$ python3 -q
>>> import numpy as np
>>> np.set_printoptions(precision=1, suppress=True, linewidth=200, floatmode="fixed")
>>> tidy = lambda a: np.round(a, 1) + 0
>>> J = np.load("block17.npy")
>>> print(J)
[[1 0 0 3 1 0 3 1 1 3 0 1]
 [0 0 2 0 0 1 2 0 1 3 2 1]
 [3 1 0 2 0 2 2 3 2 0 0 1]
 [1 3 2 2 0 3 3 2 3 1 3 3]
 [1 2 3 2 2 3 0 1 3 0 2 0]
 [0 1 1 3 3 0 3 2 2 3 1 1]
 [0 1 3 2 2 1 1 2 0 1 2 1]
 [3 3 0 2 2 0 0 1 2 2 3 2]
 [0 0 2 0 0 1 2 0 1 3 2 1]
 [1 2 3 2 3 0 3 0 1 2 2 3]
 [1 2 0 2 3 1 1 0 0 0 0 2]
 [0 3 3 3 3 0 2 3 3 3 2 1]]
>>> print(tidy(np.trace(np.linalg.pinv(J) @ J)))
11.0
>>> print(np.abs(np.diag(np.linalg.qr(J)[1])) > 1e-9)
[ True  True  True  True  True  True  True  True  True  True  True False]
>>> U, sigma, vt = np.linalg.svd(J)
>>> evecs = vt[:(sigma > 1e-8).sum()]
>>> rng = np.random.default_rng(305)
>>> vec = J[3] + -2 * J[8] + rng.integers(2) * np.eye(12)[4]
>>> print(vec)
[ 1.0  3.0 -2.0  2.0  0.0  1.0 -1.0  2.0  1.0 -5.0 -1.0  1.0]
>>> print(tidy(np.diag(evecs.T @ evecs)))
[1.0 0.8 1.0 1.0 1.0 1.0 0.8 1.0 0.9 1.0 0.9 0.6]
>>> print(tidy(evecs.T @ evecs))
[[ 1.0 -0.1  0.0  0.0  0.0  0.0 -0.1  0.0  0.0  0.0  0.0  0.1]
 [-0.1  0.8  0.0  0.0  0.0  0.0 -0.2  0.0  0.1  0.0 -0.1  0.3]
 [ 0.0  0.0  1.0  0.0  0.0  0.0  0.0  0.0  0.0  0.0  0.0 -0.1]
 [ 0.0  0.0  0.0  1.0  0.0  0.0  0.0  0.0  0.0  0.0  0.0  0.0]
 [ 0.0  0.0  0.0  0.0  1.0  0.0  0.0  0.0  0.0  0.0  0.0  0.0]
 [ 0.0  0.0  0.0  0.0  0.0  1.0  0.0  0.0  0.0  0.0  0.0  0.0]
 [-0.1 -0.2  0.0  0.0  0.0  0.0  0.8  0.1  0.1  0.0 -0.1  0.3]
 [ 0.0  0.0  0.0  0.0  0.0  0.0  0.1  1.0  0.0  0.0  0.0 -0.1]
 [ 0.0  0.1  0.0  0.0  0.0  0.0  0.1  0.0  0.9  0.0  0.1 -0.2]
 [ 0.0  0.0  0.0  0.0  0.0  0.0  0.0  0.0  0.0  1.0  0.0 -0.1]
 [ 0.0 -0.1  0.0  0.0  0.0  0.0 -0.1  0.0  0.1  0.0  0.9  0.2]
 [ 0.1  0.3 -0.1  0.0  0.0  0.0  0.3 -0.1 -0.2 -0.1  0.2  0.6]]
>>> print(tidy(np.linalg.norm(vec - evecs.T @ evecs @ vec)))
0.0
